In [1]: import numpy as np

In [2]: import numpy.linalg as la

In [3]: np.set_printoptions(suppress=True, linewidth=140)

In [4]: def rd(a):
   ...:     return np.round(a, 1) + 0
   ...: 

In [5]: A = np.load("test13.npy")

In [6]: print(A)
[[ 0 -1 -2  2 -2  2]
 [ 2  0 -1 -2  2 -2]
 [-2  2  0 -1 -2  2]
 [ 2 -2  2  0 -1 -2]
 [-2  2 -2  2  0 -1]
 [-1 -2  2 -2  2  0]]

In [7]: x = np.array([1, -2, 0, -1, 0, 2])

In [8]: y = A @ x

In [9]: y
Out[9]: array([  4,   0,  -1,   2, -10,   5])

In [10]: rd(la.solve(A, y))
Out[10]: array([ 1., -2.,  0., -1.,  0.,  2.])

In [11]: print(rd(la.solve(A, A[:, 3])))
[0. 0. 0. 1. 0. 0.]

In [12]: print(rd(la.solve(A.T, A[1])))
[0. 1. 0. 0. 0. 0.]

In [13]: rng = np.random.default_rng(80)

In [14]: idx = rng.permutation(6)

In [15]: idx
Out[15]: array([1, 4, 0, 2, 3, 5])

In [16]: B = A[idx][:, idx]

In [17]: np.diag(B)
Out[17]: array([0, 0, 0, 0, 0, 0])

In [18]: rd(la.det(B)), rd(la.det(A[idx]))
Out[18]: (np.float64(931.0), np.float64(931.0))

In [19]: np.trace(B)
Out[19]: np.int64(0)

In [20]: B
Out[20]: 
array([[ 0,  2,  2, -1, -2, -2],
       [ 2,  0, -2, -2,  2, -1],
       [-1, -2,  0, -2,  2,  2],
       [ 2, -2, -2,  0, -1,  2],
       [-2, -1,  2,  2,  0, -2],
       [-2,  2, -1,  2, -2,  0]])

In [21]: t3 = np.stack([A, -2 * A, A[::-1]])

In [22]: rd(la.det(t3))
Out[22]: array([  931., 59584.,  -931.])

In [23]: print((t3 @ A.T).shape)
(3, 6, 6)

In [24]: t3.sum(axis=0)
Out[24]: 
array([[-1, -1,  4, -4,  4, -2],
       [-4,  2, -1,  4, -2,  1],
       [ 4, -4,  2,  1,  1, -4],
       [-4,  4, -2, -1, -1,  4],
       [ 4, -2,  1, -4,  2, -1],
       [ 1,  1, -4,  4, -4,  2]])

In [25]: la.matrix_rank(t3.reshape(3, -1))
Out[25]: np.int64(2)

In [26]: t3.shape
Out[26]: (3, 6, 6)

In [27]: np.einsum("bij,cij->bc", t3, t3)
Out[27]: 
array([[ 102, -204,  -48],
       [-204,  408,   96],
       [ -48,   96,  102]])

In [28]: la.matrix_rank(A)
Out[28]: np.int64(6)

In [29]: A.shape
Out[29]: (6, 6)

In [30]: np.unravel_index(np.abs(A).argmax(), A.shape)
Out[30]: (np.int64(0), np.int64(2))

In [31]: A - A[0]
Out[31]: 
array([[ 0,  0,  0,  0,  0,  0],
       [ 2,  1,  1, -4,  4, -4],
       [-2,  3,  2, -3,  0,  0],
       [ 2, -1,  4, -2,  1, -4],
       [-2,  3,  0,  0,  2, -3],
       [-1, -1,  4, -4,  4, -2]])

In [32]: rd(A.mean(axis=0))
Out[32]: array([-0.2, -0.2, -0.2, -0.2, -0.2, -0.2])

In [33]: np.abs(A).max()
Out[33]: np.int64(2)

In [34]: np.count_nonzero(A)
Out[34]: np.int64(30)

In [35]: A.sum(axis=0)
Out[35]: array([-1, -1, -1, -1, -1, -1])

In [36]: F = np.array([[0.4, 19.0, 1.1, -0.3, -1.3, -0.8, 0.7],
    ...:     [-0.7, -1.0, -0.4, 0.6, 0.4, -0.2, 0.7],
    ...:     [-2.0, -16.0, 0.0, 0.5, 1.2, -0.4, 0.6],
    ...:     [-0.5, 4.0, -0.6, 0.5, -1.0, 1.1, 1.7],
    ...:     [1.8, 10.0, -0.4, -2.5, 0.3, 0.4, 0.5],
    ...:     [1.2, 6.0, 1.6, 0.5, -0.4, -0.4, 0.2],
    ...:     [1.0, 1.0, -1.6, 0.8, -1.4, -0.7, 0.3],
    ...:     [-1.9, 10.0, -0.5, 0.5, 0.1, 1.2, -0.9],
    ...:     [-1.2, -8.0, -0.1, 0.9, -0.2, -0.4, -0.9]])

In [37]: # column 1 dominates

In [38]: t3 = np.stack([F, 5 * F, F[::-1]])

In [39]: rd(la.norm(t3, axis=(1, 2)))
Out[39]: array([ 31.4, 156.9,  31.4])

In [40]: print(t3.shape)
(3, 9, 7)

In [41]: la.matrix_rank(t3)
Out[41]: array([7, 7, 7])

In [42]: (t3 @ F.T).shape
Out[42]: (3, 9, 9)

In [43]: x = np.array([-3, 4, 1, -8, 6, -1, 4])

In [44]: rd(F @ np.ones(7))
Out[44]: array([ 18.8,  -0.6, -16.1,   5.2,  10.1,   8.7,  -0.6,   8.5,  -9.9])

In [45]: la.norm(F @ x) <= la.norm(F, 2) * la.norm(x) + 1e-9
Out[45]: np.True_

In [46]: rd(F @ x)
Out[46]: array([ 74.1,  -1.7, -52. ,  12.6,  57.6,  16.8, -13.5,  37. , -40.1])

In [47]: (F @ x).argmax()
Out[47]: np.int64(0)

In [48]: rd(np.einsum("ij,j->i", F, x))
Out[48]: array([ 74.1,  -1.7, -52. ,  12.6,  57.6,  16.8, -13.5,  37. , -40.1])

In [49]: B = np.c_[F[:, :5] @ np.array([[7, 1, -7, -9, 1],
    ...:     [-9, 0, -6, 4, -6],
    ...:     [0, -8, 4, -1, 1],
    ...:     [-5, -9, -7, -5, 7],
    ...:     [-3, -9, -2, -7, -8]]), np.array([1, -6, -4, -3, -8, -6, 8, 5, 7])]

In [50]: rd(B)
Out[50]: 
array([[-162.8,    6. , -107.7,   81.9, -104.2,    1. ],
       [  -0.1,   -6.5,    4.3,   -3.1,    5.9,   -6. ],
       [ 123.9,  -17.3,  104.1,  -56.9,   87.9,   -4. ],
       [ -39. ,    8.8,  -24.4,   25.6,  -13.6,   -3. ],
       [ -65.8,   24.8,  -57.3,   34.6,  -78.5,   -8. ],
       [ -46.9,  -12.5,  -40.7,   11.9,  -26.5,   -6. ],
       [  -1.8,   19.2,  -22.2,    2.4,   10.2,    8. ],
       [-106.1,   -3.3,  -52.4,   54.4,  -59.7,    5. ],
       [  59.7,   -6.7,   50.1,  -24.2,   54.6,    7. ]])

In [51]: print(rd(la.norm(B - F @ la.lstsq(F, B)[0], axis=0)))
[0.  0.  0.  0.  0.  3.4]

In [52]: rd(la.lstsq(F, B[:, 0])[0])
Out[52]: array([ 7., -9.,  0., -5., -3.,  0.,  0.])

In [53]: u, v = F[2], F[7]

In [54]: rd(u @ u)
Out[54]: np.float64(262.2)

In [55]: rd(u @ v)
Out[55]: np.float64(-156.8)

In [56]: pr = (u @ v) / (u @ u) * u

In [57]: rd(v - pr)
Out[57]: array([-3.1,  0.4, -0.5,  0.8,  0.8,  1. , -0.5])

In [58]: rd(pr)
Out[58]: array([ 1.2,  9.6,  0. , -0.3, -0.7,  0.2, -0.4])

In [59]: rd((v - pr) @ u)
Out[59]: np.float64(0.0)

In [60]: m1 = np.loadtxt("arr.csv", delimiter=",")

In [61]: m1
Out[61]: 
array([[0., 7., 1., 9., 0.],
       [5., 9., 6., 5., 1.],
       [8., 1., 3., 8., 1.],
       [9., 2., 8., 9., 8.],
       [3., 4., 2., 9., 8.]])

In [62]: print(np.allclose(m1 @ m1.T, m1.T @ m1))
False

In [63]: rd(la.matrix_power(m1, 4))
Out[63]: 
array([[ 72582.,  57572.,  60851., 107886.,  53442.],
       [ 92287.,  74085.,  76431., 137998.,  65870.],
       [ 77854.,  61910.,  63963., 118462.,  57992.],
       [131345., 104012., 107951., 199490.,  98885.],
       [104123.,  82536.,  86147., 157634.,  79043.]])

In [64]: print((m1 - m1.T) / 2)
[[ 0.   1.  -3.5  0.  -1.5]
 [-1.   0.   2.5  1.5 -1.5]
 [ 3.5 -2.5  0.   0.  -0.5]
 [ 0.  -1.5  0.   0.  -0.5]
 [ 1.5  1.5  0.5  0.5  0. ]]

In [65]: rd(np.sort(np.abs(la.eigvals(m1))))
Out[65]: array([ 4.2,  4.6,  4.6,  7.1, 26.4])

In [66]: E = np.loadtxt("dump.csv", delimiter=",")

In [67]: E
Out[67]: 
array([[  3.,   0.,  -2.,  -1.,  -2.],
       [  0.,  -1.,   1.,  -3.,  -3.],
       [  0.,  -4.,  -1.,   0.,  -1.],
       [  3.,  -3.,  -3.,  -1.,  -3.],
       [  6.,   0.,  -1.,  -4.,  -2.],
       [  7.,   3.,   1.,  -3.,  -4.],
       [  6.,   2.,   1.,  -6.,  -1.],
       [  9.,   5.,   4.,  -6.,  -2.],
       [  7.,   5.,   2.,  -8.,  -2.],
       [  9.,   6.,  -1., -10.,   0.],
       [  7.,   7.,  -1., -13.,   1.],
       [  7.,   7.,  -4., -10.,   3.],
       [  4.,   6.,  -3., -11.,   5.],
       [  2.,   5.,  -3., -13.,   7.],
       [  3.,   8.,  -2., -15.,  10.],
       [  2.,   9.,   0., -12.,  10.],
       [  4.,   7.,  -1., -14.,   9.],
       [  3.,   9.,   0., -15.,   8.],
       [  0.,   8.,   1., -13.,  11.],
       [ -1.,   6.,   1., -12.,   8.],
       [ -4.,   3.,  -2., -15.,  10.],
       [ -4.,   3.,  -2., -18.,   8.],
       [ -2.,   1.,  -2., -20.,   7.],
       [ -4.,   4.,   1., -18.,   5.],
       [ -7.,   1.,  -2., -18.,   3.],
       [ -6.,   4.,  -2., -19.,   1.],
       [ -4.,   6.,   1., -21.,  -2.],
       [ -6.,   7.,  -1., -22.,   0.],
       [ -3.,   4.,   1., -22.,   1.]])

In [68]: cent = E[[2, 0]].astype(float)

In [69]: for _ in range(7):
    ...:     idx = la.norm(E[:, None] - cent, axis=-1).argmin(axis=1)
    ...:     cent = np.array([E[idx == j].mean(axis=0) for j in range(2)])
    ...: 

In [70]: idx
Out[70]: array([0, 0, 0, 0, 0, 0, 0, 0, 0, 0, 1, 1, 1, 1, 1, 1, 1, 1, 1, 1, 1, 1, 1, 1, 1, 1, 1, 1, 1])

In [71]: np.abs(cent[1] - cent[0]).argmax()
Out[71]: np.int64(3)

In [72]: rd(cent)
Out[72]: 
array([[  5. ,   1.3,   0.1,  -4.2,  -2. ],
       [ -0.5,   5.5,  -1.1, -15.8,   5.5]])

In [73]: Xc = E - E.mean(axis=0)

In [74]: U, sig, vt = la.svd(Xc, full_matrices=False)

In [75]: la.matrix_rank(Xc)
Out[75]: np.int64(5)

In [76]: np.abs(vt[0]).argmax()
Out[76]: np.int64(3)

In [77]: print(rd(np.abs(vt[-1])))
[0.4 0.7 0.5 0.3 0.2]

In [78]: rd(vt[0] * np.sign(vt[0, np.abs(vt[0]).argmax()]))
Out[78]: array([ 0.4, -0.2,  0. ,  0.8, -0.4])

In [79]: rd((sig ** 2).sum() ** 2 / (sig ** 4).sum())
Out[79]: np.float64(2.2)

In [80]: rd(sig ** 2 / (sig ** 2).sum())
Out[80]: array([0.6, 0.2, 0.1, 0. , 0. ])

In [81]: rd(sig)
Out[81]: array([43.2, 25. , 18.8,  9.5,  6.8])

In [82]: print(rd(Xc.mean(axis=0)))
[0. 0. 0. 0. 0.]

In [83]: u = np.array([-3, 1, -2])

In [84]: np.polyval(u, E[16])
Out[84]: array([ -46., -142.,   -6., -604., -236.])

In [85]: np.cross(E[16, :3], E[1, :3])
Out[85]: array([ 6., -4., -4.])

In [86]: x = np.array([3, 5, 4, 8, 7])

In [87]: print((E * x).sum(axis=1))
[ -21.  -46.  -31.  -47.  -32.  -12.  -23.    6.  -24.  -27.  -45.  -19.  -23.  -36.   -9.   25.   -6.  -10.   17.   -9.  -55.  -93. -120.
  -97. -147. -151. -160. -163. -154.]

In [88]: print(E @ np.ones(5))
[ -2.  -6.  -6.  -7.  -1.   4.   2.  10.   4.   4.   1.   3.   1.  -2.   4.   9.   5.   5.   7.   2.  -8. -13. -16. -12. -23. -22. -20.
 -22. -19.]

In [89]: E @ x
Out[89]: 
array([ -21.,  -46.,  -31.,  -47.,  -32.,  -12.,  -23.,    6.,  -24.,  -27.,  -45.,  -19.,  -23.,  -36.,   -9.,   25.,   -6.,  -10.,   17.,
         -9.,  -55.,  -93., -120.,  -97., -147., -151., -160., -163., -154.])

In [90]: E @ (2 * x)
Out[90]: 
array([ -42.,  -92.,  -62.,  -94.,  -64.,  -24.,  -46.,   12.,  -48.,  -54.,  -90.,  -38.,  -46.,  -72.,  -18.,   50.,  -12.,  -20.,   34.,
        -18., -110., -186., -240., -194., -294., -302., -320., -326., -308.])

In [91]: np.einsum("ij,j->i", E, x)
Out[91]: 
array([ -21.,  -46.,  -31.,  -47.,  -32.,  -12.,  -23.,    6.,  -24.,  -27.,  -45.,  -19.,  -23.,  -36.,   -9.,   25.,   -6.,  -10.,   17.,
         -9.,  -55.,  -93., -120.,  -97., -147., -151., -160., -163., -154.])

In [92]: print((E @ x).argmax())
15

In [93]: theta = np.radians(90)

In [94]: r_ = np.eye(5)

In [95]: r_[1, 1] = r_[3, 3] = np.cos(theta)

In [96]: r_[1, 3], r_[3, 1] = -np.sin(theta), np.sin(theta)

In [97]: rd(r_)
Out[97]: 
array([[ 1.,  0.,  0.,  0.,  0.],
       [ 0.,  0.,  0., -1.,  0.],
       [ 0.,  0.,  1.,  0.,  0.],
       [ 0.,  1.,  0.,  0.,  0.],
       [ 0.,  0.,  0.,  0.,  1.]])

In [98]: B = E @ r_.T

In [99]: np.allclose(la.norm(E, axis=1), la.norm(B, axis=1))
Out[99]: True

In [100]: rd(B)
Out[100]: 
array([[ 3.,  1., -2.,  0., -2.],
       [ 0.,  3.,  1., -1., -3.],
       [ 0.,  0., -1., -4., -1.],
       [ 3.,  1., -3., -3., -3.],
       [ 6.,  4., -1.,  0., -2.],
       [ 7.,  3.,  1.,  3., -4.],
       [ 6.,  6.,  1.,  2., -1.],
       [ 9.,  6.,  4.,  5., -2.],
       [ 7.,  8.,  2.,  5., -2.],
       [ 9., 10., -1.,  6.,  0.],
       [ 7., 13., -1.,  7.,  1.],
       [ 7., 10., -4.,  7.,  3.],
       [ 4., 11., -3.,  6.,  5.],
       [ 2., 13., -3.,  5.,  7.],
       [ 3., 15., -2.,  8., 10.],
       [ 2., 12.,  0.,  9., 10.],
       [ 4., 14., -1.,  7.,  9.],
       [ 3., 15.,  0.,  9.,  8.],
       [ 0., 13.,  1.,  8., 11.],
       [-1., 12.,  1.,  6.,  8.],
       [-4., 15., -2.,  3., 10.],
       [-4., 18., -2.,  3.,  8.],
       [-2., 20., -2.,  1.,  7.],
       [-4., 18.,  1.,  4.,  5.],
       [-7., 18., -2.,  1.,  3.],
       [-6., 19., -2.,  4.,  1.],
       [-4., 21.,  1.,  6., -2.],
       [-6., 22., -1.,  7.,  0.],
       [-3., 22.,  1.,  4.,  1.]])

In [101]: np.allclose(E @ E.T, B @ B.T)
Out[101]: True

In [102]: print(rd(la.svd(E, compute_uv=False)), rd(la.svd(B, compute_uv=False)))
[79.7 28.5 22.3 11.2  7.3] [79.7 28.5 22.3 11.2  7.3]
